$ ipython --no-banner

In [1]: import numpy as np

In [2]: from numpy import linalg as LA

In [3]: np.set_printoptions(precision=2, suppress=True, linewidth=200)

In [4]: X = np.loadtxt("out13.csv", delimiter=",")

In [5]: X
Out[5]: 
array([[-5., -5.,  1.,  2.],
       [ 4.,  3., -2., -2.],
       [-2., -5., -2.,  2.],
       [ 4.,  5., -2., -4.]])

In [6]: vec = np.array([4, 4, 2, 3])

In [7]: target = X @ vec

In [8]: beta, lr = np.zeros(4), 1 / LA.norm(X, 2) ** 2

In [9]: for i in range(12):
   ...:     beta -= lr * X.T @ (X @ beta - target)
   ...:     if i % 2 == 0: print(i, round(LA.norm(X @ beta - target), 2))
   ...: 
0 11.54
2 10.51
4 9.66
6 8.95
8 8.36
10 7.85

In [10]: np.round(LA.cond(X), 2)
Out[10]: np.float64(89.37)

In [11]: out = np.array([[3, 4, 0], [0, 2, 4]])

In [12]: C = np.kron(out, X)

In [13]: LA.matrix_rank(C)
Out[13]: np.int64(8)

In [14]: C.shape
Out[14]: (8, 12)

In [15]: np.round(LA.norm(C, 2), 2), np.round(LA.norm(out, 2) * LA.norm(X, 2), 2)
Out[15]: (np.float64(72.3), np.float64(72.3))

In [16]: M = np.loadtxt("w.csv", delimiter=",")

In [17]: M
Out[17]: 
array([[ 1.42, -1.2 ,  1.8 , -0.5 , -0.2 ],
       [-1.22,  0.2 ,  0.1 ,  0.4 ,  0.  ],
       [-5.52, -2.2 ,  0.1 ,  1.8 ,  1.6 ],
       [ 1.27,  0.9 , -0.7 , -0.4 , -1.1 ],
       [ 0.66,  1.5 , -1.4 , -0.2 ,  0.1 ],
       [ 3.01,  0.7 ,  1.9 , -1.  ,  0.6 ],
       [ 5.13, -0.6 ,  0.3 , -1.7 ,  0.7 ],
       [-2.14, -1.5 ,  0.7 ,  0.7 , -0.5 ],
       [-0.26,  0.4 ,  0.3 ,  0.1 , -0.6 ],
       [ 5.27,  0.9 , -0.1 , -1.7 ,  0.1 ],
       [ 0.45,  2.6 , -1.1 , -0.1 ,  1.  ],
       [-3.54,  1.3 ,  0.  ,  1.2 ,  1.1 ],
       [-0.16, -0.3 ,  0.6 ,  0.1 ,  0.4 ],
       [-0.65,  0.5 ,  0.1 ,  0.2 ,  0.7 ],
       [ 0.76,  1.6 ,  0.3 , -0.2 , -1.9 ],
       [ 7.15, -0.2 ,  1.3 , -2.4 ,  0.5 ],
       [-0.58, -0.7 , -1.1 ,  0.2 , -0.9 ],
       [ 3.21,  0.2 , -0.9 , -1.1 , -1.3 ],
       [-8.24,  1.  , -1.8 ,  2.7 , -0.2 ],
       [-2.1 , -0.3 ,  0.5 ,  0.7 ,  0.4 ],
       [ 3.13, -0.7 ,  0.2 , -1.  , -0.9 ]])

In [18]: # column 0 is much longer than the rest

In [19]: cov = np.cov(M, rowvar=False)

In [20]: cov.shape
Out[20]: (5, 5)

In [21]: np.corrcoef(M.T)
Out[21]: 
array([[ 1.  ,  0.06,  0.37, -1.  , -0.17],
       [ 0.06,  1.  , -0.43, -0.05, -0.08],
       [ 0.37, -0.43,  1.  , -0.38,  0.18],
       [-1.  , -0.05, -0.38,  1.  ,  0.17],
       [-0.17, -0.08,  0.18,  0.17,  1.  ]])

In [22]: np.round(np.corrcoef(M[:, 4], M[:, 2])[0, 1], 2)
Out[22]: np.float64(0.18)

In [23]: np.median(M, axis=0)
Out[23]: array([ 0.45,  0.2 ,  0.1 , -0.1 ,  0.1 ])

In [24]: np.round(LA.eigvalsh(cov)[::-1], 2) + 0
Out[24]: array([14.53,  1.64,  0.79,  0.43,  0.  ])
